% ipython --no-banner

In [1]: import numpy as np

In [2]: np.set_printoptions(precision=2, suppress=True, linewidth=120)

In [3]: E = np.loadtxt("case14.csv", delimiter=",")

In [4]: E
Out[4]: 
array([[-3.,  1., -1.,  1.,  2.,  2., -3.,  1., -2., -1.],
       [ 1., -3.,  1., -1.,  1.,  2.,  2., -3.,  1., -2.],
       [-1.,  1., -3.,  1., -1.,  1.,  2.,  2., -3.,  1.],
       [ 1., -1.,  1., -3.,  1., -1.,  1.,  2.,  2., -3.],
       [ 2.,  1., -1.,  1., -3.,  1., -1.,  1.,  2.,  2.],
       [ 2.,  2.,  1., -1.,  1., -3.,  1., -1.,  1.,  2.],
       [-3.,  2.,  2.,  1., -1.,  1., -3.,  1., -1.,  1.],
       [ 1., -3.,  2.,  2.,  1., -1.,  1., -3.,  1., -1.],
       [-2.,  1., -3.,  2.,  2.,  1., -1.,  1., -3.,  1.],
       [-1., -2.,  1., -3.,  2.,  2.,  1., -1.,  1., -3.]])

In [5]: # symmetric, so the eigenvalues are real

In [6]: rng = np.random.default_rng(444)

In [7]: B = E + rng.integers(-2, 3, (10, 7)) @ rng.integers(-2, 3, (7, 10))

In [8]: B
Out[8]: 
array([[ -1.,   6.,  -3.,   3.,   6.,   9.,  -9.,  -2.,  -1.,  -2.],
       [  1.,   6.,   1.,  -1.,   3.,   8.,   8.,  -3.,   9.,   4.],
       [  4.,   2.,   5., -10.,   4.,   6.,   4.,  -9.,   4.,   2.],
       [  3.,   5.,   3.,   0.,  -6., -10.,   8.,  10.,   1.,  -5.],
       [ 11.,  -7.,  15., -16.,  -2.,   7.,   7.,  -7.,   7.,  -1.],
       [  0.,  10.,  -1.,  -2.,  -4.,  -4.,   9.,  -3.,   1.,   2.],
       [  2.,  -2.,   4.,  -3.,   3.,   2., -12.,   1.,   4.,   5.],
       [ -1.,   6.,  -1.,   4.,  -1.,  -5.,   2., -10.,  -4.,  -7.],
       [ -2., -18.,   0.,  -7.,   5.,   9.,  -4.,   1.,   0.,   7.],
       [  2.,  -6.,   9., -10.,   3.,   0.,   6.,  -3.,   5.,  -2.]])

In [9]: np.abs(B - E).sum(axis=1)
Out[9]: array([33., 37., 56., 47., 81., 29., 38., 41., 54., 37.])

In [10]: B - E
Out[10]: 
array([[  2.,   5.,  -2.,   2.,   4.,   7.,  -6.,  -3.,   1.,  -1.],
       [  0.,   9.,   0.,   0.,   2.,   6.,   6.,   0.,   8.,   6.],
       [  5.,   1.,   8., -11.,   5.,   5.,   2., -11.,   7.,   1.],
       [  2.,   6.,   2.,   3.,  -7.,  -9.,   7.,   8.,  -1.,  -2.],
       [  9.,  -8.,  16., -17.,   1.,   6.,   8.,  -8.,   5.,  -3.],
       [ -2.,   8.,  -2.,  -1.,  -5.,  -1.,   8.,  -2.,   0.,   0.],
       [  5.,  -4.,   2.,  -4.,   4.,   1.,  -9.,   0.,   5.,   4.],
       [ -2.,   9.,  -3.,   2.,  -2.,  -4.,   1.,  -7.,  -5.,  -6.],
       [  0., -19.,   3.,  -9.,   3.,   8.,  -3.,   0.,   3.,   6.],
       [  3.,  -4.,   8.,  -7.,   1.,  -2.,   5.,  -2.,   4.,   1.]])

In [11]: np.linalg.matrix_rank(B - E, tol=1e-8)
Out[11]: np.int64(7)
